>>> import numpy as np
>>> import numpy.linalg as la
>>> np.set_printoptions(precision=2, suppress=True, linewidth=100)
>>> feats = np.load("run3.npy")
>>> feats
array([[1, 0, 0, 0, 0, 0, 0, 0, 0, 0, 0, 0, 0],
       [0, 2, 0, 0, 0, 0, 0, 0, 0, 0, 0, 0, 0],
       [0, 0, 2, 0, 0, 0, 0, 0, 0, 0, 0, 0, 0],
       [0, 0, 0, 1, 0, 0, 0, 0, 0, 0, 0, 0, 0],
       [0, 0, 0, 0, 2, 0, 0, 0, 0, 0, 0, 0, 0],
       [0, 0, 0, 0, 0, 2, 0, 0, 0, 0, 0, 0, 0],
       [0, 0, 0, 0, 0, 0, 0, 0, 0, 0, 0, 0, 0],
       [0, 0, 0, 0, 0, 0, 0, 1, 0, 0, 0, 0, 0],
       [0, 0, 0, 0, 0, 0, 0, 0, 2, 0, 0, 0, 0],
       [0, 0, 0, 0, 0, 0, 0, 0, 0, 0, 0, 0, 0],
       [0, 0, 0, 0, 0, 0, 0, 0, 0, 0, 2, 0, 0],
       [0, 0, 0, 0, 0, 0, 0, 0, 0, 0, 0, 2, 0],
       [0, 0, 0, 0, 0, 0, 0, 0, 0, 0, 0, 0, 0]])
>>> # rank 10
>>> la.matrix_rank(feats - feats[0, 0] * np.eye(13))
np.int64(10)
>>> [int(la.matrix_rank(la.matrix_power(feats, p))) for p in range(1, 14)]
[10, 10, 10, 10, 10, 10, 10, 10, 10, 10, 10, 10, 10]
>>> data = np.load("out14.npy")
>>> data
array([[0.1 , 0.  , 0.  , 0.05, 0.05, 0.05, 0.05, 0.1 , 0.1 , 0.1 , 0.05, 0.1 , 0.1 , 0.1 , 0.05],
       [0.1 , 0.14, 0.  , 0.05, 0.1 , 0.1 , 0.  , 0.1 , 0.05, 0.05, 0.05, 0.1 , 0.05, 0.1 , 0.05],
       [0.06, 0.06, 0.12, 0.06, 0.12, 0.12, 0.06, 0.  , 0.06, 0.06, 0.12, 0.  , 0.06, 0.  , 0.06],
       [0.05, 0.05, 0.1 , 0.14, 0.05, 0.05, 0.05, 0.1 , 0.05, 0.1 , 0.1 , 0.  , 0.1 , 0.05, 0.05],
       [0.11, 0.11, 0.11, 0.  , 0.11, 0.06, 0.06, 0.  , 0.06, 0.06, 0.06, 0.06, 0.11, 0.06, 0.06],
       [0.06, 0.06, 0.11, 0.06, 0.06, 0.06, 0.11, 0.06, 0.06, 0.  , 0.06, 0.  , 0.11, 0.11, 0.11],
       [0.  , 0.  , 0.12, 0.  , 0.12, 0.12, 0.12, 0.  , 0.06, 0.06, 0.06, 0.06, 0.06, 0.12, 0.06],
       [0.11, 0.11, 0.  , 0.05, 0.05, 0.11, 0.05, 0.05, 0.  , 0.  , 0.11, 0.05, 0.11, 0.11, 0.11],
       [0.05, 0.05, 0.  , 0.05, 0.1 , 0.1 , 0.1 , 0.1 , 0.14, 0.05, 0.  , 0.05, 0.1 , 0.05, 0.1 ],
       [0.11, 0.06, 0.11, 0.06, 0.11, 0.06, 0.  , 0.11, 0.  , 0.17, 0.06, 0.  , 0.06, 0.  , 0.11],
       [0.  , 0.05, 0.09, 0.09, 0.05, 0.09, 0.09, 0.05, 0.05, 0.  , 0.14, 0.09, 0.05, 0.09, 0.09],
       [0.1 , 0.05, 0.05, 0.1 , 0.05, 0.1 , 0.1 , 0.05, 0.05, 0.1 , 0.  , 0.14, 0.05, 0.05, 0.05],
       [0.11, 0.06, 0.  , 0.06, 0.11, 0.  , 0.11, 0.11, 0.  , 0.11, 0.11, 0.06, 0.11, 0.06, 0.  ],
       [0.  , 0.05, 0.1 , 0.05, 0.05, 0.05, 0.1 , 0.1 , 0.1 , 0.1 , 0.  , 0.1 , 0.1 , 0.14, 0.  ],
       [0.05, 0.05, 0.05, 0.1 , 0.1 , 0.1 , 0.05, 0.1 , 0.  , 0.05, 0.05, 0.1 , 0.05, 0.05, 0.1 ]])
>>> A2 = data / np.sqrt((data ** 2).mean(axis=1, keepdims=True))
>>> la.matrix_rank(data - data.mean(axis=1, keepdims=True))
np.int64(14)
>>> la.norm(A2, axis=1)
array([3.87, 3.87, 3.87, 3.87, 3.87, 3.87, 3.87, 3.87, 3.87, 3.87, 3.87, 3.87, 3.87, 3.87, 3.87])
>>> A2[7]
array([1.35, 1.35, 0.  , 0.67, 0.67, 1.35, 0.67, 0.67, 0.  , 0.  , 1.35, 0.67, 1.35, 1.35, 1.35])
>>> la.matrix_rank(A2) == la.matrix_rank(data)
np.True_
>>> u, v = data[3], data[1]
>>> np.round(u @ v, 2)
np.float64(0.06)
>>> pr = (u @ v) / (u @ u) * u
>>> np.round((v - pr) @ u, 2)
np.float64(-0.0)
>>> la.matrix_rank(np.outer(u, v))
np.int64(1)
>>> U, s, vt = la.svd(data, full_matrices=False)
>>> (s > 1e-8).sum()
np.int64(15)
>>> np.abs(U[:, 0]).round(6).argmax()
np.int64(6)
>>> s / s[0]
array([1.  , 0.27, 0.26, 0.22, 0.18, 0.18, 0.16, 0.13, 0.12, 0.11, 0.09, 0.06, 0.04, 0.03, 0.01])
>>> np.abs(vt[0])
array([0.25, 0.22, 0.25, 0.23, 0.31, 0.29, 0.27, 0.26, 0.19, 0.25, 0.24, 0.23, 0.31, 0.28, 0.25])
>>> round(float(np.sqrt((s ** 2).sum())), 2), np.round(la.norm(data), 2)
(1.16, np.float64(1.16))
>>> np.allclose(U * s @ vt, data)
True
>>> x = np.array([2, 0, 3, 3, 2, 0, 2, 1, 2, 3, 1, 1, 3, 3, 1])
>>> target = data @ x
>>> beta, lr = np.zeros(15), 1 / la.norm(data, 2) ** 2
>>> for i in range(4):
...     beta -= lr * data.T @ (data @ beta - target)
...     if i % 1 == 0: print(i, round(la.norm(data @ beta - target), 2))
... 
0 0.65
1 0.63
2 0.6
3 0.57
>>> beta
array([1.68, 1.35, 1.93, 1.64, 2.12, 1.85, 2.  , 1.85, 1.47, 2.  , 1.62, 1.52, 2.24, 1.97, 1.61])
